$ python3 -q
>>> import numpy as np
>>> import numpy.linalg as la
>>> np.set_printoptions(suppress=True, linewidth=100)
>>> X = np.diag(10 * np.array([6, 9, 5])) + np.array([[1, -4, -1], [1, 4, -2], [0, 5, 1]])
>>> X
array([[61, -4, -1],
       [ 1, 94, -2],
       [ 0,  5, 51]])
>>> X.inv()
Traceback (most recent call last):
  File "<python-input-5>", line 1, in <module>
    X.inv()
    ^^^^^
AttributeError: 'numpy.ndarray' object has no attribute 'inv'
>>> np.allclose(X, X.T)
False
>>> la.determinant(X)
Traceback (most recent call last):
  File "<python-input-7>", line 1, in <module>
    la.determinant(X)
    ^^^^^^^^^^^^^^
AttributeError: module 'numpy.linalg' has no attribute 'determinant'
>>> assert X == X.T
Traceback (most recent call last):
  File "<python-input-8>", line 1, in <module>
    assert X == X.T
           ^^^^^^^^
ValueError: The truth value of an array with more than one element is ambiguous. Use a.any() or a.all()
>>> print((X - X.T) / 2)
[[ 0.  -2.5 -0.5]
 [ 2.5  0.  -3.5]
 [ 0.5  3.5  0. ]]
>>> print(np.round(np.abs(la.eigvals(X)).max(), 3))
93.639
>>> X.sum(axis=1)
array([56, 93, 56])
>>> print(np.unravel_index(np.abs(X).argmax(), X.shape))
(np.int64(1), np.int64(1))
>>> round(float(la.norm(X)), 3)
123.309
>>> X - X[0]
array([[  0,   0,   0],
       [-60,  98,  -1],
       [-61,   9,  52]])
>>> def softmax(z):
...     e = np.exp(z - z.max(axis=-1, keepdims=True))
...     return e / e.sum(axis=-1, keepdims=True)
... 
>>> print(np.round(softmax(X[0]), 3) + 0)
[1. 0. 0.]
>>> softmax(X).sum(axis=1)
array([1., 1., 1.])
>>> att = X @ X.T / np.sqrt(3)
>>> softmax(att + np.triu(np.full(att.shape, -np.inf), 1))
array([[1., 0., 0.],
       [0., 1., 0.],
       [0., 0., 1.]])
>>> print(softmax(att))
[[1. 0. 0.]
 [0. 1. 0.]
 [0. 0. 1.]]
>>> softmax(att)[0] @ X
array([61., -4., -1.])
>>> feats = np.loadtxt("out11.csv", delimiter=",")
>>> feats
array([[ 0.836,  0.98 , -1.403, -1.605,  1.268],
       [-0.277, -0.358,  0.885,  1.624, -0.29 ],
       [ 0.313,  0.445, -0.953, -1.864,  0.184],
       [-0.779, -0.688,  1.605,  2.248, -1.05 ]])
>>> feats @ feats
Traceback (most recent call last):
  File "<python-input-24>", line 1, in <module>
    feats @ feats
    ~~~~~~^~~~~~~
ValueError: matmul: Input operand 1 has a mismatch in its core dimension 0, with gufunc signature (n?,k),(k,m?)->(n?,m?) (size 4 is different from 5)
>>> G = feats.T @ feats
>>> np.round(la.svd(feats, compute_uv=False) ** 2, 3)
array([25.004,  1.   ,  0.04 ,  0.002])
>>> la.matrix_rank(G)
np.int64(4)
>>> (feats @ feats.T).shape
(4, 4)
>>> M = np.load("block12.npy")
>>> M
array([[-3., -1., -2.],
       [ 0.,  1., -6.],
       [ 0., -9., -3.]])
>>> O, Rm = la.qr(M)
>>> O.round(3)
array([[ 1.   ,  0.   ,  0.   ],
       [-0.   , -0.11 ,  0.994],
       [-0.   ,  0.994,  0.11 ]])
>>> np.round(np.abs(np.diag(Rm)), 3)
array([3.   , 9.055, 6.295])
>>> Rm.round(3)
array([[-3.   , -1.   , -2.   ],
       [ 0.   , -9.055, -2.319],
       [ 0.   ,  0.   , -6.295]])
>>> np.round(O.T @ O, 3) + 0
array([[1., 0., 0.],
       [0., 1., 0.],
       [0., 0., 1.]])
>>> M2 = np.array([[2, -1, 2], [-3, -3, 0]])
>>> C = np.kron(M2, M)
>>> C.shape
(6, 9)
>>> O = M.astype(float).copy()
>>> for j in range(3):
...     O[:, j] -= O[:, :j] @ (O[:, :j].T @ O[:, j])
...     O[:, j] /= la.norm(O[:, j])
... 
>>> O.round(3)
array([[-1.   ,  0.   ,  0.   ],
       [ 0.   ,  0.11 , -0.994],
       [ 0.   , -0.994, -0.11 ]])
>>> np.round(O.T @ O, 3) + 0
array([[1., 0., 0.],
       [0., 1., 0.],
       [0., 0., 1.]])
>>> f = np.array([6, 9, 5, 5, 8]) + 0.5
>>> arr = np.outer(f, f) / (f @ f)
>>> arr.round(3)
array([[0.159, 0.233, 0.135, 0.135, 0.208],
       [0.233, 0.34 , 0.197, 0.197, 0.304],
       [0.135, 0.197, 0.114, 0.114, 0.176],
       [0.135, 0.197, 0.114, 0.114, 0.176],
       [0.208, 0.304, 0.176, 0.176, 0.272]])
>>> rng = np.random.default_rng(45001)
>>> z = rng.permutation(3)
>>> M2 = X[:, z] * rng.choice([-1, 1], 3)
>>> M2
array([[  1, -61,  -4],
       [  2,  -1,  94],
       [-51,   0,   5]])
>>> Uu, _, Vt = la.svd(X.T @ M2)
>>> np.round(la.lstsq(X, M2)[0], 3) + 0
array([[ 0., -1.,  0.],
       [ 0.,  0.,  1.],
       [-1.,  0.,  0.]])
>>> np.round(Uu @ Vt, 3) + 0
array([[ 0., -1.,  0.],
       [ 0.,  0.,  1.],
       [-1.,  0.,  0.]])
>>> x = np.array([-2, 2, 2])
>>> y = M2 @ x
>>> c, lr = np.zeros(3), 1 / la.norm(M2, 2) ** 2
>>> for i in range(50):
...     c -= lr * M2.T @ (M2 @ c - y)
...     if i % 10 == 0: print(i, round(la.norm(M2 @ c - y), 3))
... 
0 98.958
10 2.128
20 0.066
30 0.002
40 0.0
>>> round(la.cond(M2), 3)
np.float64(1.848)
>>> ang = np.radians(60)
>>> Rm = np.eye(5)
>>> Rm[4, 4] = Rm[2, 2] = np.cos(ang)
>>> Rm[4, 2], Rm[2, 4] = -np.sin(ang), np.sin(ang)
>>> Rm.round(3)
array([[ 1.   ,  0.   ,  0.   ,  0.   ,  0.   ],
       [ 0.   ,  1.   ,  0.   ,  0.   ,  0.   ],
       [ 0.   ,  0.   ,  0.5  ,  0.   ,  0.866],
       [ 0.   ,  0.   ,  0.   ,  1.   ,  0.   ],
       [ 0.   ,  0.   , -0.866,  0.   ,  0.5  ]])
>>> M2 = arr @ Rm.T
>>> M2.round(3)
array([[ 0.159,  0.233,  0.248,  0.135, -0.013],
       [ 0.233,  0.34 ,  0.362,  0.197, -0.018],
       [ 0.135,  0.197,  0.21 ,  0.114, -0.011],
       [ 0.135,  0.197,  0.21 ,  0.114, -0.011],
       [ 0.208,  0.304,  0.324,  0.176, -0.016]])
>>> np.allclose(arr @ arr.T, M2 @ M2.T)
True
>>> np.allclose(la.norm(arr, axis=1), la.norm(M2, axis=1))
True
>>> round(float(la.eigvals(arr).sum().real), 3)
1.0
>>> np.round(np.kron(np.eye(2, dtype=int), arr), 3)
array([[0.159, 0.233, 0.135, 0.135, 0.208, 0.   , 0.   , 0.   , 0.   , 0.   ],
       [0.233, 0.34 , 0.197, 0.197, 0.304, 0.   , 0.   , 0.   , 0.   , 0.   ],
       [0.135, 0.197, 0.114, 0.114, 0.176, 0.   , 0.   , 0.   , 0.   , 0.   ],
       [0.135, 0.197, 0.114, 0.114, 0.176, 0.   , 0.   , 0.   , 0.   , 0.   ],
       [0.208, 0.304, 0.176, 0.176, 0.272, 0.   , 0.   , 0.   , 0.   , 0.   ],
       [0.   , 0.   , 0.   , 0.   , 0.   , 0.159, 0.233, 0.135, 0.135, 0.208],
       [0.   , 0.   , 0.   , 0.   , 0.   , 0.233, 0.34 , 0.197, 0.197, 0.304],
       [0.   , 0.   , 0.   , 0.   , 0.   , 0.135, 0.197, 0.114, 0.114, 0.176],
       [0.   , 0.   , 0.   , 0.   , 0.   , 0.135, 0.197, 0.114, 0.114, 0.176],
       [0.   , 0.   , 0.   , 0.   , 0.   , 0.208, 0.304, 0.176, 0.176, 0.272]])
>>> np.round(la.eigvals(arr), 3) + 0
array([0., 1., 0., 0., 0.])
>>> round(la.det(arr[::-1]), 3)
np.float64(-0.0)
>>> print(np.round(la.det(arr.T), 3))
-0.0
>>> np.einsum("ij,ji->", arr, arr)
np.float64(1.0)
>>> z = rng.permutation(5)
>>> z
array([0, 1, 4, 2, 3])
>>> M2 = arr[z][:, z]
>>> np.round(np.diag(M2), 3)
array([0.159, 0.34 , 0.272, 0.114, 0.114])
>>> np.allclose(M2, arr)
False
>>> np.trace(M2)
np.float64(1.0)
>>> M2 = np.array([[2]])
>>> W0 = np.block([[np.zeros((1, 1)), M2], [M2.T, np.zeros((1, 1))]])
>>> print(W0)
[[0. 2.]
 [2. 0.]]
>>> z = rng.permutation(2)
>>> M2 = W0[:, z] * rng.choice([-1, 1], 2)
>>> M2
array([[-2., -0.],
       [-0., -2.]])
>>> Uu, _, Vt = la.svd(W0.T @ M2)
>>> np.round(la.lstsq(W0, M2)[0], 3)
array([[ 0., -1.],
       [-1.,  0.]])
